% python3 -q
>>> import numpy as np
>>> np.set_printoptions(precision=2, suppress=True, linewidth=120)
>>> J = np.load("test0.npy")
>>> J
array([[ 7,  0,  8,  7],
       [ 1,  0,  2,  5],
       [ 2,  2,  8,  8],
       [ 9,  0, 12, 17]])
>>> left, sv, Vh = np.linalg.svd(J)
>>> V = Vh[:(sv > 1e-8).sum()]
>>> rng = np.random.default_rng(614049)
>>> x = J[0] + 2 * J[2] + rng.integers(2) * np.eye(4)[0]
>>> x
array([12.,  4., 24., 23.])
>>> np.round(np.linalg.norm(x - V.T @ V @ x), 2)
np.float64(0.36)
>>> print(V.T @ V)
[[ 0.87 -0.3   0.14 -0.03]
 [-0.3   0.28  0.33 -0.07]
 [ 0.14  0.33  0.85  0.03]
 [-0.03 -0.07  0.03  0.99]]
>>> lab = rng.integers(0, 3, 4)
>>> E = np.triu((lab[:, None] == lab) & (rng.random((4, 4)) < 0.8), 1).astype(int)
>>> E += E.T
>>> E
array([[0, 0, 1, 0],
       [0, 0, 0, 1],
       [1, 0, 0, 0],
       [0, 1, 0, 0]])
>>> E @ E.T
array([[1, 0, 0, 0],
       [0, 1, 0, 0],
       [0, 0, 1, 0],
       [0, 0, 0, 1]])
>>> np.linalg.pinv(E)
array([[0., 0., 1., 0.],
       [0., 0., 0., 1.],
       [1., 0., 0., 0.],
       [0., 1., 0., 0.]])
>>> E.T @ E
array([[1, 0, 0, 0],
       [0, 1, 0, 0],
       [0, 0, 1, 0],
       [0, 0, 0, 1]])
>>> E[:, 2] @ E[:, 3]
np.int64(0)
>>> np.linalg.matrix_power(E, 2)
array([[1, 0, 0, 0],
       [0, 1, 0, 0],
       [0, 0, 1, 0],
       [0, 0, 0, 1]])
>>> pr = np.eye(4)[2]
>>> for _ in range(6):
...     pr = pr @ E
...     print(pr.round(2))
... 
[1. 0. 0. 0.]
[0. 0. 1. 0.]
[1. 0. 0. 0.]
[0. 0. 1. 0.]
[1. 0. 0. 0.]
[0. 0. 1. 0.]
>>> M2 = E / np.sqrt((E ** 2).mean(axis=1, keepdims=True))
>>> np.linalg.matrix_rank(E - E.mean(axis=1, keepdims=True))
np.int64(3)
>>> M2[0]
array([0., 0., 2., 0.])
>>> feats = np.array([[7.5, 0.2, 0.5, -0.8],
...     [-7.0, 0.5, -1.3, -0.2],
...     [2.0, 1.7, 0.2, -0.3],
...     [-1.5, -0.5, 0.8, 0.0]])
>>> x = np.array([1, -2, 0, 3])
>>> feats @ x
array([ 4.7, -8.6, -2.3, -0.5])
>>> print(np.sign((feats @ x).round(6)))
[ 1. -1. -1. -1.]
>>> np.linalg.norm(feats @ x) <= np.linalg.norm(feats, 2) * np.linalg.norm(x) + 1e-9
np.True_
>>> feats @ np.eye(4)[0]
array([ 7.5, -7. ,  2. , -1.5])
>>> feats * x
array([[ 7.5, -0.4,  0. , -2.4],
       [-7. , -1. , -0. , -0.6],
       [ 2. , -3.4,  0. , -0.9],
       [-1.5,  1. ,  0. ,  0. ]])
>>> round(np.linalg.norm(feats), 2)
np.float64(10.88)
>>> print(np.linalg.matrix_rank(feats))
4
>>> np.count_nonzero(feats)
np.int64(15)
>>> np.linalg.svd(feats, compute_uv=False)
array([10.63,  1.96,  1.01,  0.58])
>>> print(feats - feats[0])
[[  0.    0.    0.    0. ]
 [-14.5   0.3  -1.8   0.6]
 [ -5.5   1.5  -0.3   0.5]
 [ -9.   -0.7   0.3   0.8]]
>>> np.round(np.linalg.norm(feats, 2), 2)
np.float64(10.63)
>>> print(np.linalg.norm(feats, axis=1))
[7.56 7.14 2.65 1.77]
>>> round(np.linalg.norm(feats[1], 1), 2), np.round(np.linalg.norm(feats[1], np.inf), 2)
(np.float64(9.0), np.float64(7.0))
>>> np.linalg.norm(feats, axis=0)
array([10.56,  1.85,  1.62,  0.88])
>>> M = np.array([[3, 0, 3, 0], [2, 3, 3, 1], [3, 0, 2, 1], [0, 3, 3, 1]])
>>> M
array([[3, 0, 3, 0],
       [2, 3, 3, 1],
       [3, 0, 2, 1],
       [0, 3, 3, 1]])
>>> r0 = np.array([-1, 0, 1, 0])
>>> M2 = M + np.outer(r0, np.eye(4)[1])
>>> M2
array([[ 3., -1.,  3.,  0.],
       [ 2.,  3.,  3.,  1.],
       [ 3.,  1.,  2.,  1.],
       [ 0.,  3.,  3.,  1.]])
>>> print(np.linalg.matrix_rank(np.linalg.inv(M2) - np.linalg.inv(M), tol=1e-8))
1
>>> np.linalg.eigvals(M2)
array([ 6.33,  3.59, -1.37,  0.45])
>>> round(float(np.linalg.det(M2[::-1])), 2)
-14.0
>>> np.einsum("ij,ji->", M2, M2)
np.float64(55.0)
>>> np.poly(M2)
array([  1.,  -9.,  13.,  27., -14.])
>>> print(np.kron(np.eye(2, dtype=int), M2))
[[ 3. -1.  3.  0.  0. -0.  0.  0.]
 [ 2.  3.  3.  1.  0.  0.  0.  0.]
 [ 3.  1.  2.  1.  0.  0.  0.  0.]
 [ 0.  3.  3.  1.  0.  0.  0.  0.]
 [ 0. -0.  0.  0.  3. -1.  3.  0.]
 [ 0.  0.  0.  0.  2.  3.  3.  1.]
 [ 0.  0.  0.  0.  3.  1.  2.  1.]
 [ 0.  0.  0.  0.  0.  3.  3.  1.]]
>>> round(float(np.linalg.det(M2.T)), 2)
-14.0
>>> arr = np.loadtxt("block19.csv", delimiter=",")
>>> arr
array([[ 0.,  0., -5.],
       [ 4.,  0.,  0.],
       [ 0., -5.,  0.]])
>>> np.allclose(arr @ arr.T, arr.T @ arr)
False
>>> np.linalg.matrix_power(arr, 4)
array([[   0.,    0., -500.],
       [ 400.,    0.,    0.],
       [   0., -500.,    0.]])
>>> np.allclose(arr, arr.T)
False
>>> M2 = np.linalg.inv(arr)
>>> np.linalg.det(arr) * M2
array([[  0.,  25.,   0.],
       [ -0.,  -0., -20.],
       [-20.,  -0.,  -0.]])
>>> arr @ M2
array([[1., 0., 0.],
       [0., 1., 0.],
       [0., 0., 1.]])
>>> np.einsum("ii->", arr)
np.float64(0.0)
>>> print(round(float(np.linalg.eigvals(arr).sum().real), 2))
0.0
>>> round(float(np.linalg.det(arr.T)), 2)
100.0
>>> arr[:, 1] @ arr[:, 2]
np.float64(0.0)
>>> np.linalg.svd(arr, compute_uv=False)
array([5., 5., 4.])
>>> arr @ arr.T
array([[25.,  0.,  0.],
       [ 0., 16.,  0.],
       [ 0.,  0., 25.]])
>>> P = np.triu(np.array([[-2, -1, 3], [1, 3, -3], [-1, 0, -2]]), 1) + np.eye(3)
>>> M2 = P @ arr @ np.linalg.inv(P)
>>> P @ arr - arr @ P
array([[ -4., -15.,   0.],
       [  0.,  19., -12.],
       [  0.,   0., -15.]])
>>> np.round(np.poly(M2), 2) + 0
array([   1.,    0.,    0., -100.])
>>> np.linalg.matrix_rank(M2)
np.int64(3)
>>> M2
array([[ -4., -19., -50.],
       [  4.,  19.,  45.],
       [  0.,  -5., -15.]])
>>> round(float(np.linalg.det(M2)), 2)
100.0
>>> W0 = np.load("dump.npy")
>>> W0
array([[ 0,  3,  0,  2],
       [ 0,  0,  2, -3],
       [ 0,  0,  0,  0],
       [ 0,  0,  0,  0],
       [ 0,  0,  0,  2]])
>>> np.unique(W0.round(6), axis=0).shape
(4, 4)
>>> left, sv, Vh = np.linalg.svd(W0)
>>> V = Vh[:(sv > 1e-8).sum()]
>>> x = W0[3] + 3 * W0[2] + rng.integers(2) * np.eye(4)[2]
>>> x
array([0., 0., 1., 0.])
>>> np.linalg.matrix_rank(np.vstack([W0, x]))
np.int64(3)
>>> np.diag(V.T @ V)
array([0., 1., 1., 1.])
>>> np.allclose(V.T @ V @ x, x)
True
>>> left, sv, Vh = np.linalg.svd(W0)
>>> print(np.argmax(sv[:-1] / (sv[1:] + 1e-6)) + 1)
3
>>> sv
array([4.67, 2.7 , 0.95, 0.  ])
>>> M2 = left[:, :3] @ np.diag(sv[:3]) @ Vh[:3]
>>> M2.round(2) + 0
array([[ 0.,  3.,  0.,  2.],
       [ 0.,  0.,  2., -3.],
       [ 0.,  0.,  0.,  0.],
       [ 0.,  0.,  0.,  0.],
       [ 0.,  0.,  0.,  2.]])
>>> round(np.linalg.norm(W0 - M2, 2), 2), sv[3]
(np.float64(0.0), np.float64(0.0))
>>> np.linalg.matrix_rank(W0, rtol=0.05)
np.int64(3)
>>> rank = np.linalg.matrix_rank(W0)
>>> rank
np.int64(3)
>>> ns = np.linalg.svd(W0)[2][rank:].T
>>> ns[:, 0] / ns[np.abs(ns[:, 0]).round(6).argmax(), 0]
array([1., 0., 0., 0.])
>>> [int(np.linalg.matrix_rank(W0[:i])) for i in range(1, len(W0) + 1)]
[1, 2, 2, 2, 3]
>>> np.linalg.matrix_rank(W0.T @ W0), np.linalg.matrix_rank(W0 @ W0.T)
(np.int64(3), np.int64(3))
>>> W0 @ ns
array([[0.],
       [0.],
       [0.],
       [0.],
       [0.]])
>>> C2 = W0.T @ W0
>>> np.linalg.matrix_rank(C2)
np.int64(3)
>>> print(np.allclose(C2, C2.T))
True
>>> (W0 @ W0.T).shape
(5, 5)
>>> F = np.array([[-0.11, 0.03, 0.23],
...     [-4.02, 0.68, 1.86],
...     [-5.59, -0.91, -1.34],
...     [-5.82, -0.67, -0.95],
...     [-6.28, 3.55, 7.26]])
>>> F
array([[-0.11,  0.03,  0.23],
       [-4.02,  0.68,  1.86],
       [-5.59, -0.91, -1.34],
       [-5.82, -0.67, -0.95],
       [-6.28,  3.55,  7.26]])
>>> O = F.astype(float).copy()
>>> for j in range(3):
...     O[:, j] -= O[:, :j] @ (O[:, :j].T @ O[:, j])
...     O[:, j] /= np.linalg.norm(O[:, j])
... 
>>> O.round(2) + 0
array([[-0.01,  0.  ,  0.52],
       [-0.37,  0.04,  0.77],
       [-0.51, -0.47, -0.01],
       [-0.53, -0.41, -0.3 ],
       [-0.57,  0.78, -0.21]])
>>> np.round(O.T @ F, 2) + 0
array([[10.99, -1.46, -3.65],
       [ 0.  ,  3.49,  6.75],
       [ 0.  ,  0.  ,  0.32]])
>>> C2 = O.T @ O
>>> np.linalg.svd(O, compute_uv=False) ** 2
array([1., 1., 1.])
>>> print(C2.round(2) + 0)
[[1. 0. 0.]
 [0. 1. 0.]
 [0. 0. 1.]]
>>> print(np.diag(C2))
[1. 1. 1.]
>>> np.linalg.eigvalsh(C2)[::-1]
array([1., 1., 1.])
>>> m1 = np.loadtxt("a.csv", delimiter=",")
>>> m1
array([[-1.7 ,  0.9 ,  0.1 ,  0.37],
       [ 0.4 ,  0.6 , -1.1 , -2.24],
       [-1.2 , -0.3 , -0.8 , -1.4 ],
       [-1.6 , -0.1 , -1.1 , -2.04],
       [-1.7 ,  1.5 ,  0.  , -0.16],
       [-1.3 ,  0.2 , -1.7 , -3.27],
       [ 0.2 , -0.4 , -0.6 , -1.48],
       [-0.8 ,  2.3 ,  0.9 ,  1.81],
       [ 0.1 , -1.6 , -1.4 , -3.4 ],
       [-2.8 ,  0.4 , -1.8 , -3.45],
       [ 0.1 ,  0.9 , -1.7 , -3.8 ],
       [ 2.2 ,  1.2 , -0.6 , -1.14],
       [-0.9 ,  0.  ,  1.1 ,  2.56],
       [ 0.8 ,  1.6 ,  2.1 ,  4.51],
       [ 0.5 , -1.7 ,  0.1 ,  0.02],
       [-0.2 ,  1.3 ,  0.2 ,  0.88],
       [ 1.1 , -0.9 ,  0.7 ,  1.74],
       [-1.1 ,  0.7 ,  0.4 ,  0.91],
       [-0.7 ,  1.1 ,  0.9 ,  2.17],
       [-0.1 , -0.7 ,  0.4 ,  0.44],
       [ 2.  ,  0.  , -1.8 , -3.47],
       [ 0.1 ,  0.8 ,  0.7 ,  1.26],
       [-0.2 ,  0.  ,  0.6 ,  0.98],
       [ 1.8 ,  0.3 ,  1.1 ,  1.76],
       [ 2.  , -0.3 , -0.6 , -1.65],
       [-0.8 , -1.2 ,  0.4 ,  1.22],
       [-0.4 , -1.4 , -1.9 , -3.87],
       [-1.  , -0.6 ,  1.7 ,  2.96]])
>>> Xc = (m1 - m1.mean(axis=0)) / m1.std(axis=0)
>>> np.argwhere(np.abs(Xc) > 2)
array([[ 7,  1],
       [ 9,  0],
       [13,  2],
       [13,  3]])
>>> print(Xc.std(axis=0))
[1. 1. 1. 1.]
>>> c = np.linalg.lstsq(np.delete(Xc, 0, axis=1), Xc[:, 0])[0]
>>> round(1 - np.var(Xc[:, 0] - np.delete(Xc, 0, axis=1) @ c), 2)
np.float64(0.08)
>>> print(c)
[-0.05  2.12 -2.06]
>>> np.abs(c).argmax()
np.int64(1)
